$ ipython --no-banner

In [1]: import numpy as np

In [2]: from numpy import linalg as LA

In [3]: np.set_printoptions(precision=3, suppress=True, linewidth=100, legacy="1.25")

In [4]: m1 = np.load("w.npy")

In [5]: print(m1)
[[  3.607   4.748  10.592  -8.384]
 [  2.466   2.07    8.674  -9.457]
 [  2.12    3.749   8.464 -10.41 ]
 [  2.435   2.255   9.002  -8.299]
 [  1.518   3.751   9.05   -9.223]
 [  3.198   2.835   7.298  -8.011]
 [  1.903   2.145   8.841  -8.379]
 [  3.355   1.556  10.588  -9.158]
 [  3.316   3.738   7.958  -7.489]
 [  1.769   4.843  10.07  -10.419]
 [  4.797   2.269   8.35   -8.819]
 [  2.741   3.3     8.859 -10.578]]

In [6]: C = m1[[7, 1]].astype(float)

In [7]: for _ in range(3):
   ...:     z = LA.norm(m1[:, None] - C, axis=-1).argmin(axis=1)
   ...:     C = np.array([m1[z == j].mean(axis=0) for j in range(2)])
   ...: 

In [8]: print(z)
[0 1 1 1 1 1 1 0 1 1 1 1]

In [9]: print(np.bincount(z))
[ 2 10]

In [10]: print(C)
[[ 3.481  3.152 10.59  -8.771]
 [ 2.626  3.096  8.657 -9.108]]

In [11]: print(np.abs(C[1] - C[0]).argmax())
2

In [12]: T = np.stack([C, -3 * C, C[::-1]])

In [13]: print(T.shape)
(3, 2, 4)

In [14]: print(LA.matrix_rank(T))
[2 2 2]

In [15]: print(round(float(LA.norm(m1, 2) / LA.norm(m1)), 3))
0.993

In [16]: print(np.abs(LA.svd(m1)[2][-1]))
[0.484 0.188 0.703 0.486]

In [17]: print([round(float(x), 3) for x in LA.svd(m1, compute_uv=False)[:3]])
[46.61, 3.751, 3.148]

In [18]: print(np.argsort(-LA.norm(m1, axis=0).round(6), kind="stable")[:3])
[3 2 1]

In [19]: print(round(np.log10(LA.cond(m1))))
1

In [20]: E = np.load("layer15.npy")

In [21]: print(E)
[[ 0.08  -1.882  1.083]
 [-0.04  -1.729  1.01 ]
 [-0.009 -2.022  1.158]
 [ 0.751  2.833  0.9  ]
 [ 1.482  2.569  1.224]
 [ 1.273  2.955  1.547]
 [-0.851  2.656 -1.892]
 [-1.049  3.556 -2.131]
 [-0.653  2.711 -2.439]]

In [22]: def softmax(z):
    ...:     e = np.exp(z - z.max(axis=-1, keepdims=True))
    ...:     return e / e.sum(axis=-1, keepdims=True)
    ...: 

In [23]: print(np.round(softmax(10 * E[5]), 3) + 0)
[0. 1. 0.]

In [24]: print(softmax(E[5]))
[0.13  0.699 0.171]

In [25]: S = E @ E.T / np.sqrt(3)

In [26]: print(softmax(S).round(6).argmax(axis=1))
[2 2 2 5 5 5 7 7 7]
